% ipython --no-banner

In [1]: import numpy as np

In [2]: import numpy.linalg as la

In [3]: np.set_printoptions(precision=2, suppress=True, linewidth=140, sign=" ")

In [4]: def tidy(a):
   ...:     return np.round(a, 2) + 0
   ...: 

In [5]: data = np.load("run11.npy")

In [6]: print(data)
[[ 0 -7  8 -8]
 [ 0  0 -9  2]
 [ 0  0  0 -7]
 [ 0  0  0  0]]

In [7]: print(np.trace(data))
0

In [8]: la.determinant(data)
Traceback (most recent call last):
  Cell In[8], line 1
    la.determinant(data)
AttributeError: module 'numpy.linalg' has no attribute 'determinant'


In [9]: print(data @ data)
[[  0   0  63 -70]
 [  0   0   0  63]
 [  0   0   0   0]
 [  0   0   0   0]]

In [10]: print([int(la.matrix_rank(la.matrix_power(data, p))) for p in range(1, 5)])
[3, 2, 1, 0]

In [11]: print(tidy(np.sort(la.eigvals(data))))
[ 0.  0.  0.  0.]

In [12]: print(la.matrix_rank(data - data[0, 0] * np.eye(4)))
3

In [13]: print(data @ data)
[[  0   0  63 -70]
 [  0   0   0  63]
 [  0   0   0   0]
 [  0   0   0   0]]

In [14]: Uu, sigma, VT = la.svd(data)

In [15]: print(tidy(sigma))
[ 15.68   7.     4.02   0.  ]

In [16]: print(np.argmax(sigma[:-1] / (sigma[1:] + 1e-6)) + 1)
3

In [17]: A2 = Uu[:, :3] @ np.diag(sigma[:3]) @ VT[:3]

In [18]: print(tidy(np.abs(data - A2).max()))
0.0

In [19]: print(tidy(la.norm(data - A2, 2)), sigma[3])
0.0 0.0

In [20]: print(la.matrix_rank(A2))
3

In [21]: rng = np.random.default_rng(446143)

In [22]: lab = rng.integers(0, 3, 3)

In [23]: arr = (lab[:, None] == lab) * 5 + np.eye(3)

In [24]: print(arr)
[[ 6.  5.  0.]
 [ 5.  6.  0.]
 [ 0.  0.  6.]]

In [25]: # symmetric, so the eigenvalues are real

In [26]: print((arr + arr.T) / 2)
[[ 6.  5.  0.]
 [ 5.  6.  0.]
 [ 0.  0.  6.]]

In [27]: print((arr - arr.T) / 2)
[[ 0.  0.  0.]
 [ 0.  0.  0.]
 [ 0.  0.  0.]]

In [28]: print(tidy(np.abs(la.eigvals(arr)).max()))
11.0

In [29]: assert arr == arr.T
Traceback (most recent call last):
  Cell In[29], line 1
    assert arr == arr.T
ValueError: The truth value of an array with more than one element is ambiguous. Use a.any() or a.all()


In [30]: L = la.cholesky(arr)

In [31]: print(tidy(np.diag(L) ** 2))
[ 6.    1.83  6.  ]

In [32]: print(tidy(L @ L.T))
[[ 6.  5.  0.]
 [ 5.  6.  0.]
 [ 0.  0.  6.]]

In [33]: vals, vecs = la.eigh(arr)

In [34]: print(tidy(la.eigvalsh(arr + 2 * np.eye(3))))
[  3.   8.  13.]

In [35]: print(tidy(vecs.T @ vecs))
[[ 1.  0.  0.]
 [ 0.  1.  0.]
 [ 0.  0.  1.]]

In [36]: print((vals > 1e-8).sum(), (vals < -1e-8).sum())
3 0

In [37]: A2 = arr + rng.integers(-2, 3, (3, 2)) @ rng.integers(-2, 3, (2, 3))

In [38]: print(A2)
[[ 6.  9. -8.]
 [ 9.  2.  4.]
 [ 4. -2.  6.]]

In [39]: print(la.matrix_rank(A2 - arr, tol=1e-8))
2

In [40]: print(A2 - arr)
[[ 0.  4. -8.]
 [ 4. -4.  4.]
 [ 4. -2.  0.]]

In [41]: vals, vecs = la.eigh(arr)

In [42]: vec = np.array([-1, 1, -1])

In [43]: print(tidy(vec @ arr @ vec / (vec @ vec)), vals[0], vals[-1])
2.67 1.0 11.0

In [44]: print(np.abs(arr).sum(axis=1).max(), np.abs(vals).max())
11.0 11.0

In [45]: print(tidy(vecs * np.sqrt(vals) @ vecs.T))
[[ 2.16  1.16  0.  ]
 [ 1.16  2.16  0.  ]
 [ 0.    0.    2.45]]

In [46]: print(tidy(la.eigvalsh(arr[1:, 1:])))
[ 6.  6.]

In [47]: print(tidy(vecs * np.maximum(vals, 0) @ vecs.T))
[[ 6.  5.  0.]
 [ 5.  6.  0.]
 [ 0.  0.  6.]]

In [48]: print(tidy(vecs * np.abs(vals) @ vecs.T))
[[ 6.  5.  0.]
 [ 5.  6.  0.]
 [ 0.  0.  6.]]

In [49]: mat = np.loadtxt("m.csv", delimiter=",")

In [50]: print(mat)
[[ 1.  2.  0.  2.]
 [ 4.  5.  3.  0.]
 [-1.  2.  5. -2.]
 [-2. -3. -5.  4.]]

In [51]: A2 = np.array([[4, 5], [3, 4]])

In [52]: Z = np.kron(A2, mat)

In [53]: print(Z.shape)
(8, 8)

In [54]: print(Z)
[[  4.   8.   0.   8.   5.  10.   0.  10.]
 [ 16.  20.  12.   0.  20.  25.  15.   0.]
 [ -4.   8.  20.  -8.  -5.  10.  25. -10.]
 [ -8. -12. -20.  16. -10. -15. -25.  20.]
 [  3.   6.   0.   6.   4.   8.   0.   8.]
 [ 12.  15.   9.   0.  16.  20.  12.   0.]
 [ -3.   6.  15.  -6.  -4.   8.  20.  -8.]
 [ -6.  -9. -15.  12.  -8. -12. -20.  16.]]

In [55]: print(la.matrix_rank(Z))
8

In [56]: print(np.argsort(-la.norm(Z, axis=0).round(6), kind="stable")[:3])
[ 6  5  2]

In [57]: print([round(float(x), 2) for x in la.svd(Z, compute_uv=False)[:3]])
[86.24, 43.42, 19.38]

In [58]: print(la.cond(Z) > 100)
True

In [59]: print(la.matrix_rank(Z, rtol=0.1))
3

In [60]: Uu, sigma, VT = la.svd(mat, full_matrices=False)

In [61]: print(tidy(VT @ VT.T))
[[ 1.  0.  0.  0.]
 [ 0.  1.  0.  0.]
 [ 0.  0.  1.  0.]
 [ 0.  0.  0.  1.]]

In [62]: print(np.abs(Uu[:, 0]).round(6).argmax())
3

In [63]: print(tidy(np.sqrt((sigma ** 2).sum())), tidy(la.norm(mat)))
12.12 12.12

In [64]: print(Uu.shape, sigma.shape, VT.shape)
(4, 4) (4,) (4, 4)
